>>> import numpy as np
>>> import numpy.linalg as la
>>> np.set_printoptions(precision=2, suppress=True, linewidth=100, sign=" ")
>>> J = np.array([[0, 1, 0, 0, 1, 0],
...     [1, 0, 0, 0, 1, 0],
...     [0, 0, 0, 0, 0, 0],
...     [0, 0, 0, 0, 1, 0],
...     [1, 1, 0, 1, 0, 0],
...     [0, 0, 0, 0, 0, 0]])
>>> # rows 2 and 5 are equal
>>> np.trace(J @ J @ J) // 6
np.int64(1)
>>> J.sum(axis=0)
array([ 2,  2,  0,  1,  3,  0])
>>> L = np.diag(J.sum(axis=1)) - J
>>> print(round(la.det(L[1:, 1:])))
0
>>> np.round(la.eigvalsh(L), 2) + 0
array([ 0.,  0.,  0.,  1.,  3.,  4.])
>>> L
array([[ 2, -1,  0,  0, -1,  0],
       [-1,  2,  0,  0, -1,  0],
       [ 0,  0,  0,  0,  0,  0],
       [ 0,  0,  0,  1, -1,  0],
       [-1, -1,  0, -1,  3,  0],
       [ 0,  0,  0,  0,  0,  0]])
>>> L @ np.ones(6)
array([ 0.,  0.,  0.,  0.,  0.,  0.])
>>> (la.eigvalsh(L) < 1e-8).sum()
np.int64(3)
>>> X = np.load("case2.npy")
>>> X
array([[ 0,  1,  0,  0,  0],
       [ 1,  0,  0,  0,  0],
       [ 0,  0,  0,  0,  1],
       [ 0,  0,  0,  0,  0],
       [ 0,  0,  1,  0,  0]])
>>> np.unique(X.round(6), axis=0).shape
(5, 5)
>>> round(np.trace(la.pinv(X) @ X), 2)
np.float64(4.0)
>>> print(la.lstsq(X[:-1].T, X[-1])[2])
3
>>> round(float(la.eigvalsh(X).min()), 2)
-1.0
>>> np.all(la.eigvalsh(X) > 0)
np.False_
>>> w, evecs = la.eigh(X)
>>> la.svd(X, compute_uv=False)
array([ 1.,  1.,  1.,  1.,  0.])
>>> la.eigvalsh(X @ X)
array([ 0.,  1.,  1.,  1.,  1.])
>>> w
array([-1., -1.,  0.,  1.,  1.])
>>> [round(float(x), 2) for x in la.svd(X, compute_uv=False)[:3]]
[1.0, 1.0, 1.0]
>>> la.cond(X) > 100
np.True_
>>> w, evecs = la.eigh(J)
>>> x0 = np.array([-2, -3, 1, 1, -3, 1])
>>> x0 @ J @ x0 / (x0 @ x0), round(float(w[0]), 2), round(float(w[-1]), 2)
(np.float64(1.44), -1.48, 2.17)
>>> np.round(evecs * np.maximum(w, 0) @ evecs.T, 2) + 0
array([[ 0.64,  0.64,  0.  ,  0.23,  0.66,  0.  ],
       [ 0.64,  0.64,  0.  ,  0.23,  0.66,  0.  ],
       [ 0.  ,  0.  ,  0.  ,  0.  ,  0.  ,  0.  ],
       [ 0.23,  0.23,  0.  ,  0.38,  0.44,  0.  ],
       [ 0.66,  0.66,  0.  ,  0.44,  0.83,  0.  ],
       [ 0.  ,  0.  ,  0.  ,  0.  ,  0.  ,  0.  ]])
>>> x0 @ J @ x0
np.int64(36)
>>> print(np.round(evecs * np.abs(w) @ evecs.T, 2) + 0)
[[ 1.27  0.27  0.    0.45  0.33  0.  ]
 [ 0.27  1.27  0.    0.45  0.33  0.  ]
 [ 0.    0.    0.    0.    0.    0.  ]
 [ 0.45  0.45  0.    0.76 -0.12  0.  ]
 [ 0.33  0.33  0.   -0.12  1.66  0.  ]
 [ 0.    0.    0.    0.    0.    0.  ]]
>>> W0 = np.array([[2, 0, 0, 3, 0],
...     [2, 0, 3, 2, 2],
...     [3, 3, 1, 1, 3],
...     [2, 3, 0, 0, 0],
...     [0, 2, 3, 3, 2],
...     [0, 2, 3, 3, 0],
...     [3, 1, 2, 3, 2],
...     [3, 2, 2, 2, 1],
...     [2, 2, 3, 3, 1]])
>>> W0[:, 4] = -3 * W0[:, 2]
>>> print(W0)
[[ 2  0  0  3  0]
 [ 2  0  3  2 -9]
 [ 3  3  1  1 -3]
 [ 2  3  0  0  0]
 [ 0  2  3  3 -9]
 [ 0  2  3  3 -9]
 [ 3  1  2  3 -6]
 [ 3  2  2  2 -6]
 [ 2  2  3  3 -9]]
>>> np.round(la.svd(W0, compute_uv=False), 2) + 0
array([ 23.01,   5.78,   3.55,   2.51,   0.  ])
>>> print(la.matrix_rank(W0))
4
>>> np.unravel_index(np.abs(W0).argmax(), W0.shape)
(np.int64(1), np.int64(4))
>>> W0 - W0[0]
array([[ 0,  0,  0,  0,  0],
       [ 0,  0,  3, -1, -9],
       [ 1,  3,  1, -2, -3],
       [ 0,  3,  0, -3,  0],
       [-2,  2,  3,  0, -9],
       [-2,  2,  3,  0, -9],
       [ 1,  1,  2,  0, -6],
       [ 1,  2,  2, -1, -6],
       [ 0,  2,  3,  0, -9]])
>>> np.diff(W0, axis=0)
array([[ 0,  0,  3, -1, -9],
       [ 1,  3, -2, -1,  6],
       [-1,  0, -1, -1,  3],
       [-2, -1,  3,  3, -9],
       [ 0,  0,  0,  0,  0],
       [ 3, -1, -1,  0,  3],
       [ 0,  1,  0, -1,  0],
       [-1,  0,  1,  1, -3]])
>>> W0.mean(axis=0)
array([ 1.89,  1.67,  1.89,  2.22, -5.67])
>>> print(W0.sum(axis=0))
[ 17  15  17  20 -51]
>>> W0.shape
(9, 5)
>>> print(np.count_nonzero(W0))
36
>>> np.round(la.norm(W0), 2)
np.float64(24.12)
>>> rank = la.matrix_rank(W0)
>>> print(rank)
4
>>> ns = la.svd(W0)[2][rank:].T
>>> np.allclose(W0 @ ns, 0)
True
>>> [int(la.matrix_rank(W0[:i])) for i in range(1, len(W0) + 1)]
[1, 2, 3, 4, 4, 4, 4, 4, 4]
>>> np.round(ns @ ns.T, 2) + 0
array([[ 0. ,  0. ,  0. ,  0. ,  0. ],
       [ 0. ,  0. ,  0. ,  0. ,  0. ],
       [ 0. ,  0. ,  0.9,  0. ,  0.3],
       [ 0. ,  0. ,  0. ,  0. ,  0. ],
       [ 0. ,  0. ,  0.3,  0. ,  0.1]])
>>> print(ns.shape)
(5, 1)
>>> left, s, Vh = la.svd(W0)
>>> evecs = Vh[:(s > 1e-8).sum()]
>>> rng = np.random.default_rng(34760)
>>> x0 = W0[0] + 2 * W0[6] + rng.integers(2) * np.eye(5)[2]
>>> x0
array([  8.,   2.,   4.,   9., -12.])
>>> la.matrix_rank(np.vstack([W0, x0]))
np.int64(4)
>>> np.allclose(evecs.T @ evecs @ x0, x0)
True
>>> round(la.norm(x0 - evecs.T @ evecs @ x0), 2)
np.float64(0.0)
>>> X.inv()
Traceback (most recent call last):
  File "<python-input-60>", line 1, in <module>
    X.inv()
    ^^^^^
AttributeError: 'numpy.ndarray' object has no attribute 'inv'
>>> np.round(la.det(X), 2)
np.float64(0.0)
>>> np.trace(X)
np.int64(0)
>>> np.allclose(X, X.T)
True
>>> np.round(np.abs(la.eigvals(X)).max(), 2)
np.float64(1.0)
>>> np.allclose(X @ X.T, X.T @ X)
True
>>> F = np.abs(np.array([[-3, -3, 4, 8, -2, 1, 6, -7],
...     [-3, -4, -5, -9, 6, 8, 2, -8],
...     [7, -4, -5, -5, -3, 4, -2, -2],
...     [6, 8, -8, 9, 8, 0, -9, 9],
...     [4, -6, -7, -3, 2, 0, 5, 4],
...     [0, 2, -2, 5, 4, 1, 0, -3],
...     [-1, 1, 9, 8, 7, -7, -3, -5],
...     [2, 4, 8, 4, 5, 4, 8, 8]])) + np.eye(8)
>>> F = F / F.sum(axis=1, keepdims=True)
>>> F
array([[ 0.11,  0.09,  0.11,  0.23,  0.06,  0.03,  0.17,  0.2 ],
       [ 0.07,  0.11,  0.11,  0.2 ,  0.13,  0.17,  0.04,  0.17],
       [ 0.21,  0.12,  0.18,  0.15,  0.09,  0.12,  0.06,  0.06],
       [ 0.1 ,  0.14,  0.14,  0.17,  0.14,  0.  ,  0.16,  0.16],
       [ 0.12,  0.19,  0.22,  0.09,  0.09,  0.  ,  0.16,  0.12],
       [ 0.  ,  0.11,  0.11,  0.28,  0.22,  0.11,  0.  ,  0.17],
       [ 0.02,  0.02,  0.21,  0.19,  0.17,  0.17,  0.1 ,  0.12],
       [ 0.05,  0.09,  0.18,  0.09,  0.11,  0.09,  0.18,  0.2 ]])
>>> idx = rng.permutation(8)
>>> B = F[:, idx] * rng.choice([-1, 1], 8)
>>> B
array([[ 0.06,  0.09, -0.11, -0.17, -0.11,  0.23,  0.2 ,  0.03],
       [ 0.13,  0.11, -0.11, -0.04, -0.07,  0.2 ,  0.17,  0.17],
       [ 0.09,  0.12, -0.18, -0.06, -0.21,  0.15,  0.06,  0.12],
       [ 0.14,  0.14, -0.14, -0.16, -0.1 ,  0.17,  0.16,  0.  ],
       [ 0.09,  0.19, -0.22, -0.16, -0.12,  0.09,  0.12,  0.  ],
       [ 0.22,  0.11, -0.11, -0.  , -0.  ,  0.28,  0.17,  0.11],
       [ 0.17,  0.02, -0.21, -0.1 , -0.02,  0.19,  0.12,  0.17],
       [ 0.11,  0.09, -0.18, -0.18, -0.05,  0.09,  0.2 ,  0.09]])
>>> left, _, Vh = la.svd(F.T @ B)
>>> np.round(la.lstsq(F, B)[0], 2) + 0
array([[ 0.,  0.,  0.,  0., -1.,  0.,  0.,  0.],
       [ 0.,  1.,  0.,  0.,  0.,  0.,  0.,  0.],
       [ 0.,  0., -1.,  0.,  0.,  0.,  0.,  0.],
       [ 0.,  0.,  0.,  0.,  0.,  1.,  0.,  0.],
       [ 1.,  0.,  0.,  0.,  0.,  0.,  0.,  0.],
       [ 0.,  0.,  0.,  0.,  0.,  0.,  0.,  1.],
       [ 0.,  0.,  0., -1.,  0.,  0.,  0.,  0.],
       [ 0.,  0.,  0.,  0.,  0.,  0.,  1.,  0.]])
>>> idx
array([ 4,  1,  2,  6,  0,  3,  7,  5])
>>> x0 = np.array([-7, 2, 3, -9, 5, -5, 6, 6])
>>> rhs = B @ x0
>>> rhs
array([ 0.63,  0.15, -1.12, -0.16,  0.12, -1.39, -0.26,  1.57])
>>> np.round(la.solve(B, B[:, 0]), 2) + 0
array([ 1.,  0.,  0.,  0.,  0.,  0.,  0.,  0.])
>>> la.solve(B, rhs)
array([-7.,  2.,  3., -9.,  5., -5.,  6.,  6.])
>>> x0 = np.array([2, 1, 3, 1, 3, 0, 1, 3])
>>> h1 = np.maximum(F @ x0, 0)
>>> print(F * (h1 > 1e-9)[:, None])
[[ 0.11  0.09  0.11  0.23  0.06  0.03  0.17  0.2 ]
 [ 0.07  0.11  0.11  0.2   0.13  0.17  0.04  0.17]
 [ 0.21  0.12  0.18  0.15  0.09  0.12  0.06  0.06]
 [ 0.1   0.14  0.14  0.17  0.14  0.    0.16  0.16]
 [ 0.12  0.19  0.22  0.09  0.09  0.    0.16  0.12]
 [ 0.    0.11  0.11  0.28  0.22  0.11  0.    0.17]
 [ 0.02  0.02  0.21  0.19  0.17  0.17  0.1   0.12]
 [ 0.05  0.09  0.18  0.09  0.11  0.09  0.18  0.2 ]]
>>> F.T @ h1
array([ 1.28,  1.63,  2.39,  2.6 ,  1.9 ,  1.26,  1.64,  2.26])
>>> np.tanh(F @ x0)
array([ 0.95,  0.94,  0.94,  0.96,  0.96,  0.96,  0.95,  0.96])
>>> h1
array([ 1.83,  1.72,  1.76,  1.97,  2.  ,  1.89,  1.86,  1.95])
>>> data = np.array([[-6, 6, -6, 24, -32],
...     [17, -17, 10, -28, 24],
...     [-17, 17, -13, 28, -24],
...     [-20, 20, -10, 13, 5],
...     [8, -8, 10, -7, 1],
...     [-12, 12, -6, 15, -9],
...     [-1, 1, 10, -13, 23],
...     [5, -5, -8, -4, 0]])
>>> la.matrix_rank(data, rtol=0.1)
np.int64(3)
>>> np.argsort(-la.norm(data, axis=0).round(6), kind="stable")[:3]
array([ 4,  3,  0])
>>> la.cond(data) > 100
np.True_
>>> round(la.norm(data, 2) / la.norm(data), 2)
np.float64(0.92)
>>> np.round(data @ la.pinv(data) @ data, 2) + 0
array([[ -6.,   6.,  -6.,  24., -32.],
       [ 17., -17.,  10., -28.,  24.],
       [-17.,  17., -13.,  28., -24.],
       [-20.,  20., -10.,  13.,   5.],
       [  8.,  -8.,  10.,  -7.,   1.],
       [-12.,  12.,  -6.,  15.,  -9.],
       [ -1.,   1.,  10., -13.,  23.],
       [  5.,  -5.,  -8.,  -4.,   0.]])
>>> np.abs(np.diag(la.qr(data)[1])) > 1e-9
array([ True, False,  True,  True, False])
>>> la.lstsq(data[:-1].T, data[-1])[2]
np.int32(3)
>>> np.unique(data.round(6), axis=0).shape
(8, 5)
>>> left, s, Vh = la.svd(data)
>>> evecs = Vh[:(s > 1e-8).sum()]
>>> x0 = data[2] + -1 * data[4] + rng.integers(2) * np.eye(5)[3]
>>> x0
array([-25.,  25., -23.,  35., -25.])
>>> np.diag(evecs.T @ evecs)
array([ 0.4 ,  0.4 ,  1.  ,  0.4 ,  0.79])
>>> la.matrix_rank(np.vstack([data, x0]))
np.int64(3)
>>> arr = np.eye(3, dtype=int)[rng.permutation(3)] * np.array([2, 3, -2])
>>> arr
array([[ 2,  0,  0],
       [ 0,  0, -2],
       [ 0,  3,  0]])
>>> blk = np.stack([arr, 4 * arr, arr[::-1]])
>>> la.matrix_rank(blk)
array([ 3,  3,  3])
>>> la.norm(blk, axis=(1, 2))
array([  4.12,  16.49,   4.12])
>>> la.matrix_rank(blk.reshape(3, -1))
np.int64(2)
>>> x0 = np.array([3, 2, 2])
>>> rhs = arr @ x0
>>> rhs
array([ 6, -4,  6])
>>> la.solve(arr, rhs)
array([ 3.,  2.,  2.])
>>> print(la.solve(arr.T, arr[0]))
[ 1. -0.  0.]
>>> la.solve(arr, arr[:, 0])
array([ 1.,  0., -0.])
>>> la.solve(arr, rhs + arr[:, 2])
array([ 3.,  2.,  3.])
>>> P = np.triu(np.array([[0, 5, 4], [4, 2, 3], [0, 0, 4]]), 1) + np.eye(3)
>>> B = P @ arr @ la.inv(P)
>>> la.matrix_rank(B)
np.int64(3)
>>> u = np.array([1, 3, 1])
>>> B = arr + np.outer(u, np.eye(3)[0])
>>> la.matrix_rank(la.inv(B) - la.inv(arr), tol=1e-8)
np.int64(1)
>>> Q, evecs = la.qr(arr[:, :1])[0], la.qr(arr[:, 1:])[0]
>>> s = la.svd(Q.T @ evecs, compute_uv=False)
>>> np.round(la.norm(Q @ Q.T - evecs @ evecs.T, 2), 2)
np.float64(1.0)
>>> np.degrees(np.arccos(s.clip(0, 1)))
array([ 90.])
>>> (s > 0.9).sum()
np.int64(0)
>>> A = np.load("mat.npy")
>>> A.round(2) + 0
array([[ 0.12,  0.02, -0.12,  0.17,  0.02, -0.02,  0.17,  0.07,  0.17],
       [ 0.02,  0.  , -0.02,  0.03,  0.  ,  0.  ,  0.03,  0.01,  0.03],
       [-0.12, -0.02,  0.12, -0.17, -0.02,  0.02, -0.17, -0.07, -0.17],
       [ 0.17,  0.03, -0.17,  0.23,  0.03, -0.03,  0.23,  0.1 ,  0.23],
       [ 0.02,  0.  , -0.02,  0.03,  0.  ,  0.  ,  0.03,  0.01,  0.03],
       [-0.02,  0.  ,  0.02, -0.03,  0.  ,  0.  , -0.03, -0.01, -0.03],
       [ 0.17,  0.03, -0.17,  0.23,  0.03, -0.03,  0.23,  0.1 ,  0.23],
       [ 0.07,  0.01, -0.07,  0.1 ,  0.01, -0.01,  0.1 ,  0.04,  0.1 ],
       [ 0.17,  0.03, -0.17,  0.23,  0.03, -0.03,  0.23,  0.1 ,  0.23]])
>>> # looks like rank 1
>>> left, s, Vh = la.svd(A)
>>> evecs = Vh[:(s > 1e-8).sum()]
>>> x0 = A[6] + -3 * A[7] + rng.integers(2) * np.eye(9)[2]
>>> x0
array([-0.05, -0.01,  0.05, -0.07, -0.01,  0.01, -0.07, -0.03, -0.07])
>>> np.allclose(evecs.T @ evecs @ x0, x0)
True
>>> print(np.round(np.diag(evecs.T @ evecs), 2) + 0)
[ 0.12  0.    0.12  0.23  0.    0.    0.23  0.04  0.23]
>>> round(la.norm(x0 - evecs.T @ evecs @ x0), 2)
np.float64(0.0)
